% ipython --no-banner

In [1]: import numpy as np

In [2]: import numpy.linalg as la

In [3]: np.set_printoptions(precision=2, suppress=True, linewidth=140, floatmode="fixed")

In [4]: rng = np.random.default_rng(225)

In [5]: t = rng.uniform(0, 2 * np.pi, 22)

In [6]: O, _ = la.qr(np.array([[-0.8, -0.2], [0.7, 0.1], [1.3, -1.6]]))

In [7]: J = 10 * np.c_[np.cos(t), np.sin(t)] @ O.T

In [8]: J
Out[8]: 
array([[ 0.13, -0.49, -9.99],
       [ 6.86, -5.74, -4.46],
       [-4.82,  4.21,  7.68],
       [ 5.49, -4.17,  7.24],
       [-2.47,  1.64, -9.55],
       [-7.37,  6.10,  2.90],
       [ 7.47, -6.16, -2.50],
       [-5.50,  4.18, -7.23],
       [ 7.76, -6.28,  0.52],
       [-7.03,  5.87,  4.01],
       [ 2.12, -2.10, -9.54],
       [-2.29,  2.23,  9.48],
       [ 6.47, -5.03,  5.74],
       [ 5.01, -4.36, -7.48],
       [ 1.57, -1.65, -9.74],
       [ 7.35, -5.83,  3.47],
       [-7.32,  6.06,  3.11],
       [-7.77,  6.29, -0.31],
       [-7.38,  6.10,  2.88],
       [-6.84,  5.73,  4.52],
       [-7.71,  6.30,  0.93],
       [-3.68,  3.32,  8.68]])

In [9]: W = np.array([[2, 3, -3, -3, -3, -3], [-3, 2, 2, -2, 2, 3], [-1, -2, 2, 3, 3, 2]])

In [10]: coef = np.array([2, 0, 0, 1, 1, 2])

In [11]: H = np.maximum(J @ W + coef, 0)

In [12]: (H > 0).astype(int)
Out[12]: 
array([[1, 1, 0, 0, 0, 0],
       [1, 1, 0, 0, 0, 0],
       [0, 0, 1, 1, 1, 1],
       [1, 0, 0, 1, 0, 0],
       [1, 1, 0, 0, 0, 0],
       [0, 0, 1, 1, 1, 1],
       [1, 1, 0, 0, 0, 0],
       [0, 1, 1, 0, 1, 1],
       [1, 1, 0, 0, 0, 0],
       [0, 0, 1, 1, 1, 1],
       [1, 1, 0, 0, 0, 0],
       [0, 0, 1, 1, 1, 1],
       [1, 0, 0, 1, 0, 0],
       [1, 1, 0, 0, 0, 0],
       [1, 1, 0, 0, 0, 0],
       [1, 1, 0, 1, 0, 0],
       [0, 0, 1, 1, 1, 1],
       [0, 0, 1, 1, 1, 1],
       [0, 0, 1, 1, 1, 1],
       [0, 0, 1, 1, 1, 1],
       [0, 0, 1, 1, 1, 1],
       [0, 0, 1, 1, 1, 1]])

In [13]: basis = np.array([[5, 3], [-5, -7], [-7, -1], [-6, 7], [7, -2], [-8, -8]])

In [14]: (H @ basis).round(6).argmax(axis=1)
Out[14]: array([0, 0, 1, 1, 0, 1, 0, 1, 0, 1, 0, 1, 1, 0, 0, 0, 1, 1, 1, 1, 1, 1])

In [15]: Xs = J - J.mean(axis=0)

In [16]: evecs = la.svd(Xs)[2][:2]

In [17]: out = Xs - Xs @ evecs.T @ evecs

In [18]: (Xs @ evecs.T).std(axis=0)
Out[18]: array([7.96, 5.94])

In [19]: np.diag(evecs.T @ evecs)
Out[19]: array([0.60, 0.40, 1.00])

In [20]: mat = np.array([[4, 4, -4], [4, 4, -4], [-4, -4, 4]])

In [21]: U, s, Vh = la.svd(mat)

In [22]: evecs = Vh[:(s > 1e-8).sum()]

In [23]: x = mat[0] + -3 * mat[1] + rng.integers(2) * np.eye(3)[1]

In [24]: x
Out[24]: array([-8.00, -7.00,  8.00])

In [25]: np.allclose(evecs.T @ evecs @ x, x)
Out[25]: False

In [26]: la.matrix_rank(np.vstack([mat, x]))
Out[26]: np.int64(2)

In [27]: evecs.T @ evecs
Out[27]: 
array([[ 0.33,  0.33, -0.33],
       [ 0.33,  0.33, -0.33],
       [-0.33, -0.33,  0.33]])

In [28]: np.abs(np.diag(la.qr(mat)[1])) > 1e-9
Out[28]: array([ True, False, False])

In [29]: np.unique(mat.round(6), axis=0).shape
Out[29]: (2, 3)

In [30]: np.round(np.trace(la.pinv(mat) @ mat), 2)
Out[30]: np.float64(1.0)

In [31]: np.allclose(mat[:-1].T @ la.lstsq(mat[:-1].T, mat[-1])[0], mat[-1])
Out[31]: True

In [32]: u, v = mat[2], mat[0]

In [33]: u @ u
Out[33]: np.int64(48)

In [34]: u @ v
Out[34]: np.int64(-48)

In [35]: pr = (u @ v) / (u @ u) * u

In [36]: la.matrix_rank(np.outer(u, v))
Out[36]: np.int64(1)

In [37]: (v - pr) @ u
Out[37]: np.float64(0.0)

In [38]: feats = np.array([[1.0, 0.9, 0.81, 0.73, 0.66, 0.59],
    ...:     [0.9, 1.0, 0.9, 0.81, 0.73, 0.66],
    ...:     [0.81, 0.9, 1.0, 0.9, 0.81, 0.73],
    ...:     [0.73, 0.81, 0.9, 1.0, 0.9, 0.81],
    ...:     [0.66, 0.73, 0.81, 0.9, 1.0, 0.9],
    ...:     [0.59, 0.66, 0.73, 0.81, 0.9, 1.0]])

In [39]: feats
Out[39]: 
array([[1.00, 0.90, 0.81, 0.73, 0.66, 0.59],
       [0.90, 1.00, 0.90, 0.81, 0.73, 0.66],
       [0.81, 0.90, 1.00, 0.90, 0.81, 0.73],
       [0.73, 0.81, 0.90, 1.00, 0.90, 0.81],
       [0.66, 0.73, 0.81, 0.90, 1.00, 0.90],
       [0.59, 0.66, 0.73, 0.81, 0.90, 1.00]])

In [40]: x = np.ones(6)

In [41]: for _ in range(3):
    ...:     x = feats @ x
    ...:     x /= la.norm(x)
    ...:     print(round(x @ feats @ x, 2))
    ...: 
4.95
4.95
4.95

In [42]: x
Out[42]: array([0.39, 0.41, 0.43, 0.43, 0.41, 0.39])

In [43]: M = np.loadtxt("mat.csv", delimiter=",")

In [44]: M
Out[44]: 
array([[-0.40, -0.20,  0.60],
       [-0.50,  0.50,  1.40],
       [ 0.80,  0.60, -0.90],
       [-1.20, -0.50, -0.10],
       [ 0.90,  1.40, -0.40],
       [-0.60, -0.60, -0.10],
       [-1.19, -0.44, -0.16]])

In [45]: out = np.c_[M[:, :1] @ np.array([[-2]]), np.array([0, -1, -1, 2, 2, 2, 0])]

In [46]: out
Out[46]: 
array([[ 0.80,  0.00],
       [ 1.00, -1.00],
       [-1.60, -1.00],
       [ 2.40,  2.00],
       [-1.80,  2.00],
       [ 1.20,  2.00],
       [ 2.38,  0.00]])

In [47]: np.round(la.lstsq(M, out[:, 0])[0], 2) + 0
Out[47]: array([-2.00,  0.00,  0.00])

In [48]: la.matrix_rank(np.c_[M, out])
Out[48]: np.int64(4)

In [49]: la.matrix_rank(out)
Out[49]: np.int64(2)

In [50]: la.norm(la.qr(M)[0].T @ out, axis=0) ** 2 / ((out ** 2).sum(axis=0) + 1e-12)
Out[50]: array([1.00, 0.29])

In [51]: out = np.array([[3, -1], [2, -1], [3, -2]])

In [52]: np.einsum("ij->j", M)
Out[52]: array([-2.19,  0.76,  0.34])

In [53]: np.einsum("ik,kj->ji", M, out)
Out[53]: 
array([[ 0.20,  3.70,  0.90, -4.90,  4.30, -3.30, -4.93],
       [-0.60, -2.80,  0.40,  1.90, -1.50,  1.40,  1.95]])

In [54]: la.matrix_rank(M @ out)
Out[54]: np.int64(2)

In [55]: M @ out
Out[55]: 
array([[ 0.20, -0.60],
       [ 3.70, -2.80],
       [ 0.90,  0.40],
       [-4.90,  1.90],
       [ 4.30, -1.50],
       [-3.30,  1.40],
       [-4.93,  1.95]])

In [56]: np.einsum("ik,kj->ij", M, out)
Out[56]: 
array([[ 0.20, -0.60],
       [ 3.70, -2.80],
       [ 0.90,  0.40],
       [-4.90,  1.90],
       [ 4.30, -1.50],
       [-3.30,  1.40],
       [-4.93,  1.95]])

In [57]: la.matrix_rank(np.vstack([M, out.T]))
Out[57]: np.int64(3)

In [58]: np.vstack([M, out.T]).shape
Out[58]: (9, 3)

In [59]: out.T @ M.T
Out[59]: 
array([[ 0.20,  3.70,  0.90, -4.90,  4.30, -3.30, -4.93],
       [-0.60, -2.80,  0.40,  1.90, -1.50,  1.40,  1.95]])

In [60]: out = M / la.norm(M, axis=1, keepdims=True)

In [61]: gram = out @ out.T

In [62]: (gram - 2 * np.eye(7)).round(6).argmax(axis=1)
Out[62]: array([1, 0, 4, 6, 2, 3, 3])

In [63]: (np.abs(gram) > 0.9).astype(int)
Out[63]: 
array([[1, 0, 1, 0, 0, 0, 0],
       [0, 1, 0, 0, 0, 0, 0],
       [1, 0, 1, 0, 0, 0, 0],
       [0, 0, 0, 1, 0, 1, 1],
       [0, 0, 0, 0, 1, 1, 0],
       [0, 0, 0, 1, 1, 1, 1],
       [0, 0, 0, 1, 0, 1, 1]])

In [64]: gram[4]
Out[64]: array([-0.69, -0.12,  0.83, -0.78,  1.00, -0.92, -0.74])

In [65]: def softmax(z):
    ...:     e = np.exp(z - z.max(axis=-1, keepdims=True))
    ...:     return e / e.sum(axis=-1, keepdims=True)
    ...: 

In [66]: softmax(M[6] + 5)
Out[66]: array([0.17, 0.36, 0.47])

In [67]: np.round(softmax(10 * M[6]), 2) + 0
Out[67]: array([0.00, 0.06, 0.94])

In [68]: S = M @ M.T / np.sqrt(3)

In [69]: softmax(S).round(6).argmax(axis=1)
Out[69]: array([1, 1, 4, 3, 4, 3, 3])

In [70]: softmax(S)[6] @ M
Out[70]: array([-0.73, -0.23,  0.08])

In [71]: P = M @ la.solve(M.T @ M, M.T)

In [72]: P @ M[:, 1]
Out[72]: array([-0.20,  0.50,  0.60, -0.50,  1.40, -0.60, -0.44])

In [73]: np.round(la.eigvalsh(P), 2) + 0
Out[73]: array([0.00, 0.00, 0.00, 0.00, 1.00, 1.00, 1.00])

In [74]: la.matrix_rank(np.eye(7) - P)
Out[74]: np.int64(4)

In [75]: np.round(np.trace(P), 2)
Out[75]: np.float64(3.0)

In [76]: np.round((np.eye(7) - P) @ M, 2) + 0
Out[76]: 
array([[0.00, 0.00, 0.00],
       [0.00, 0.00, 0.00],
       [0.00, 0.00, 0.00],
       [0.00, 0.00, 0.00],
       [0.00, 0.00, 0.00],
       [0.00, 0.00, 0.00],
       [0.00, 0.00, 0.00]])

In [77]: E = np.load("arr.npy")

In [78]: E
Out[78]: 
array([[6.00, 1.00, 1.00, 1.00, 1.00],
       [1.00, 6.00, 1.00, 1.00, 1.00],
       [1.00, 1.00, 6.00, 1.00, 1.00],
       [1.00, 1.00, 1.00, 6.00, 1.00],
       [1.00, 1.00, 1.00, 1.00, 6.00]])

In [79]: Lm = la.cholesky(E)

In [80]: np.round(np.prod(np.diag(Lm)) ** 2, 2), round(la.det(E), 2)
Out[80]: (np.float64(6250.0), np.float64(6250.0))

In [81]: la.eigvalsh(E).min() > 0
Out[81]: np.True_

In [82]: E / np.sqrt(np.outer(np.diag(E), np.diag(E)))
Out[82]: 
array([[1.00, 0.17, 0.17, 0.17, 0.17],
       [0.17, 1.00, 0.17, 0.17, 0.17],
       [0.17, 0.17, 1.00, 0.17, 0.17],
       [0.17, 0.17, 0.17, 1.00, 0.17],
       [0.17, 0.17, 0.17, 0.17, 1.00]])
